% python3 -q
>>> import numpy as np
>>> np.set_printoptions(precision=1, suppress=True, linewidth=200)
>>> J = np.load("arr.npy")
>>> print(J)
[[2 0 0 3]
 [4 2 2 5]
 [2 0 0 3]
 [4 2 2 5]
 [2 0 0 3]]
>>> print(np.unique(J.round(6), axis=0).shape)
(2, 4)
>>> X = np.loadtxt("layer14.csv", delimiter=",")
>>> print(X)
[[ 0.  0. -1.]
 [ 4. -3. -1.]
 [ 0. -1.  2.]
 [-8.  6.  1.]]
>>> G = X.T @ X
>>> print(np.linalg.eigvalsh(G)[::-1])
[126.9   5.9   0.1]
>>> print(np.diag(G))
[80. 46.  7.]
>>> print(np.linalg.matrix_rank(G))
3
>>> print(G)
[[ 80. -60. -12.]
 [-60.  46.   7.]
 [-12.   7.   7.]]
>>> A2 = np.c_[X[:, :1] @ np.array([[-3]]), np.array([2, 0, 2, 3])]
>>> print(A2)
[[  0.   2.]
 [-12.   0.]
 [  0.   2.]
 [ 24.   3.]]
>>> print(np.linalg.norm(np.linalg.qr(X)[0].T @ A2, axis=0) ** 2 / ((A2 ** 2).sum(axis=0) + 1e-12))
[1. 1.]
>>> print(np.linalg.matrix_rank(A2))
2
>>> print(np.round(np.linalg.lstsq(X, A2[:, 0])[0], 1) + 0)
[-3.  0.  0.]
>>> print(np.round(np.linalg.norm(A2 - X @ np.linalg.lstsq(X, A2)[0], axis=0), 1) + 0)
[0.  0.4]
>>> print(np.linalg.matrix_rank(np.c_[X, A2]))
4
>>> K = np.loadtxt("m.csv", delimiter=",")
>>> print(K)
[[23.  8. -4.]
 [ 8. 10. -3.]
 [-4. -3.  3.]]
>>> low = np.linalg.cholesky(K)
>>> print(np.linalg.eigvalsh(K).min() > 0)
True
>>> print(K / np.sqrt(np.outer(np.diag(K), np.diag(K))))
[[ 1.   0.5 -0.5]
 [ 0.5  1.  -0.5]
 [-0.5 -0.5  1. ]]
>>> print(low)
[[ 4.8  0.   0. ]
 [ 1.7  2.7  0. ]
 [-0.8 -0.6  1.4]]
>>> print(np.diag(low) ** 2)
[23.   7.2  1.9]
>>> print(round(float(np.prod(np.diag(low)) ** 2), 1), round(np.linalg.det(K), 1))
323.0 323.0
>>> x = np.ones(3)
>>> for _ in range(3):
...     x = K @ x
...     x /= np.linalg.norm(x)
...     print(round(x @ K @ x, 1))
... 
27.6
27.8
27.8
>>> print(x)
[ 0.9  0.4 -0.2]
>>> Uu, sigma, VT = np.linalg.svd(K, full_matrices=False)
>>> print(np.allclose(Uu * sigma @ VT, K))
True
>>> print(np.round(Uu.T @ K @ VT.T, 1) + 0)
[[27.8  0.   0. ]
 [ 0.   6.4  0. ]
 [ 0.   0.   1.8]]
>>> print(Uu.shape, sigma.shape, VT.shape)
(3, 3) (3,) (3, 3)
>>> print(np.abs(VT[0]))
[0.9 0.4 0.2]
>>> print(round(np.sqrt((sigma ** 2).sum()), 1), round(np.linalg.norm(K), 1))
28.6 28.6
>>> W = np.array([[1, -3, -4, 4, -5, 1],
...     [0, -3, -3, -3, 4, -3],
...     [-4, -2, -2, -1, 3, -1]])
>>> b = np.array([8, -3, 4, -1, 3, 1])
>>> hid = np.maximum(K @ W + b, 0)
>>> print(np.linalg.matrix_rank(hid))
3
>>> print((hid > 0).astype(int))
[[1 0 0 1 0 1]
 [1 0 0 1 0 0]
 [0 1 1 0 1 1]]
>>> print((hid > 0).mean(axis=0))
[0.7 0.3 0.3 0.7 0.3 0.7]
>>> W2 = np.array([[0, 1, -3],
...     [2, 2, 3],
...     [-3, -1, 3],
...     [1, 0, -2],
...     [-3, 3, 3],
...     [3, 1, 0]])
>>> print(hid @ W2)
[[  83.   51. -283.]
 [   4.   28.  -92.]
 [ -96.   64.  165.]]
>>> print((hid @ W2).round(6).argmax(axis=1))
[0 1 2]
>>> W0 = np.array([[-1.0, -1.0], [-1.0, -3.0]])
>>> print(W0.reshape(2, -1))
[[-1. -1.]
 [-1. -3.]]
>>> print(W0.reshape(-1, 2))
[[-1. -1.]
 [-1. -3.]]
>>> blk = W0.reshape(2, 2, -1)
>>> print(blk[:, 0])
[[-1.]
 [-1.]]
>>> print(np.linalg.matrix_rank(W0))
2
>>> print(W0.shape)
(2, 2)
>>> W2 = np.array([[6, 7, 8, 9], [2, 9, 0, 4], [3, 2, 1, 2]])
>>> rng = np.random.default_rng(21)
>>> feats = rng.normal(size=(16, 3)) @ W2 + np.array([4, -1, -6, 2])
>>> print(feats)
[[  3.8  11.5  -4.9   7.7]
 [ 11.6   8.8   6.7  15.4]
 [ -3.7 -16.8 -12.6 -10. ]
 [ 12.1  11.4   1.3  13.1]
 [ -4.6 -23.9 -18.  -16.4]
 [ 17.8  27.9   3.   21.9]
 [  2.3   4.7 -13.6  -0.8]
 [  3.7  -6.9  -4.3   0.7]
 [  5.3   6.3  -7.1   4.5]
 [ 13.4   4.1   7.1  14.1]
 [  1.7  -7.6  -3.2   0.7]
 [ 10.6  10.4   1.9  12.9]
 [  5.7  -3.8  -2.6   3.3]
 [  3.7  -1.6  -9.9  -0.7]
 [  0.6   2.2  -9.8   0.3]
 [ -0.8 -15.5  -8.4  -6.3]]
>>> G = np.cov(feats, rowvar=False)
>>> print(np.argsort(-feats.std(axis=0).round(6), kind="stable"))
[1 3 2 0]
>>> W2 = feats[[7, 0]].astype(float)
>>> for _ in range(5):
...     labels = np.linalg.norm(feats[:, None] - W2, axis=-1).argmin(axis=1)
...     W2 = np.array([feats[labels == j].mean(axis=0) for j in range(2)])
... 
>>> print(labels)
[1 1 0 1 0 1 0 0 1 1 0 1 0 0 0 0]
>>> print(np.abs(W2[1] - W2[0]).argmax())
1
>>> print(W2[1] - W2[0])
[ 9.7 19.2 10.3 16. ]
>>> A2 = np.c_[feats[:, :3] @ np.array([[-2, 2, -1], [0, -3, -3], [1, -1, 3]]), np.array([0, 2, 1, 0, 0, -1, -1, 2, -2, 2, -1, 1, 2, 0, 2, 1])]
>>> print(A2)
[[-12.5 -22.1 -53.2   0. ]
 [-16.6  -9.8 -17.9   2. ]
 [ -5.3  55.8  16.2   1. ]
 [-22.9 -11.2 -42.3   0. ]
 [ -8.7  80.4  22.3   0. ]
 [-32.7 -50.9 -92.5  -1. ]
 [-18.2   4.2 -57.   -1. ]
 [-11.6  32.2   4.1   2. ]
 [-17.6  -1.2 -45.2  -2. ]
 [-19.6   7.4  -4.1   2. ]
 [ -6.6  29.6  11.7  -1. ]
 [-19.3 -12.  -36.1   1. ]
 [-14.1  25.6  -2.    2. ]
 [-17.3  22.  -28.6   0. ]
 [-10.9   4.3 -36.4   2. ]
 [ -6.9  53.4  22.    1. ]]
>>> print(np.round(np.linalg.norm(A2 - feats @ np.linalg.lstsq(feats, A2)[0], axis=0), 1) + 0)
[0. 0. 0. 4.]
>>> print(np.round(np.linalg.lstsq(feats, A2[:, 0])[0], 1) + 0)
[-2.  0.  1.  0.]
>>> print(np.linalg.matrix_rank(np.c_[feats, A2]))
5
>>> P = feats @ np.linalg.solve(feats.T @ feats, feats.T)
>>> print(np.linalg.matrix_rank(np.eye(16) - P))
12
>>> print(P @ feats[:, 0])
[ 3.8 11.6 -3.7 12.1 -4.6 17.8  2.3  3.7  5.3 13.4  1.7 10.6  5.7  3.7  0.6 -0.8]
>>> print(np.round(np.linalg.eigvalsh(P), 1) + 0)
[0. 0. 0. 0. 0. 0. 0. 0. 0. 0. 0. 0. 1. 1. 1. 1.]
>>> print(np.diag(P))
[0.4 0.3 0.2 0.2 0.5 0.5 0.3 0.1 0.1 0.4 0.2 0.1 0.1 0.2 0.3 0.2]
>>> print(np.allclose(P @ P, P))
True
>>> data = np.load("run7.npy")
>>> print(data)
[[-0.2  1.3  0.1  0.1 -0.9]
 [ 0.7  1.  -0.1 -1.3 -0.2]
 [-1.3  0.4  1.3  1.2 -1.4]
 [-0.9 -0.5  0.7  0.1 -1. ]
 [-0.2  1.9 -1.2 -0.4 -0.9]]
>>> P = np.triu(np.array([[0, 2, 7, 6, 0],
...     [7, 6, 0, 8, 5],
...     [9, 7, 0, 1, 2],
...     [3, 7, 2, 0, 8],
...     [1, 7, 5, 2, 6]]), 1) + np.eye(5)
>>> A2 = P @ data @ np.linalg.inv(P)
>>> print(round(np.linalg.det(A2), 1))
0.7
>>> print(P @ data - data @ P)
[[-13.1   2.2  14.5  -2.9 -23.7]
 [ -8.2   4.1  -5.3 -13.3  -6.9]
 [ -1.3   5.9   7.4   2.6 -17. ]
 [ -1.6  17.   -3.3   5.5  -6.9]
 [  0.    0.4   1.4 -12.8  -3.9]]
>>> print(np.poly(A2))
[ 1.  -1.3 -5.   0.9  7.9 -0.7]
>>> r0 = np.array([2, -7])
>>> print(np.array([np.convolve(row, r0, "same") for row in data]))
[[ -0.4   4.   -8.9  -0.5  -2.5]
 [  1.4  -2.9  -7.2  -1.9   8.7]
 [ -2.6   9.9  -0.2  -6.7 -11.2]
 [ -1.8   5.3   4.9  -4.7  -2.7]
 [ -0.4   5.2 -15.7   7.6   1. ]]
>>> print(np.convolve(data[3], r0))
[-1.8  5.3  4.9 -4.7 -2.7  7. ]
>>> r0 = np.array([1, 1, -2, 2, 0])
>>> A2 = data + np.outer(r0, np.eye(5)[0])
>>> print(np.linalg.matrix_rank(A2 - data))
1
>>> print(np.linalg.matrix_rank(np.linalg.inv(A2) - np.linalg.inv(data), tol=1e-8))
1
>>> blk = np.stack([data, 3 * data, data[::-1]])
>>> print((blk @ data.T).shape)
(3, 5, 5)
>>> print(np.einsum("bij,cij->bc", blk, blk))
[[ 21.4  64.1  11. ]
 [ 64.1 192.1  33. ]
 [ 11.   33.   21.4]]
>>> W2 = np.array([[-2, 3, -4], [5, 1, -3], [-4, -3, 0]])
>>> mat = np.repeat(W2, 17 // 3, axis=0)
>>> mat = mat + 0.1 * rng.normal(size=mat.shape)
>>> print(mat.round(1) + 0)
[[-2.   3.  -4. ]
 [-1.9  3.1 -4.1]
 [-1.9  2.8 -4.1]
 [-2.   3.  -4.1]
 [-2.1  3.  -4.1]
 [ 4.9  1.1 -2.9]
 [ 5.   1.  -3. ]
 [ 5.   0.9 -3.1]
 [ 5.1  1.  -3. ]
 [ 5.   1.1 -2.9]
 [-4.  -3.   0. ]
 [-4.1 -2.9  0.1]
 [-3.9 -3.   0.1]
 [-3.9 -3.   0. ]
 [-4.2 -2.9  0. ]]
>>> Xs = (mat - mat.mean(axis=0)) / mat.std(axis=0)
>>> print(Xs.std(axis=0))
[1. 1. 1.]
>>> print(np.argwhere(np.abs(Xs) > 2))
[]
>>> b = np.linalg.lstsq(np.delete(Xs, 2, axis=1), Xs[:, 2])[0]
>>> print(np.abs(b).argmax())
1
>>> print(b)
[-0.1 -1. ]
>>> print(round(float(1 - np.var(Xs[:, 2] - np.delete(Xs, 2, axis=1) @ b)), 1))
1.0
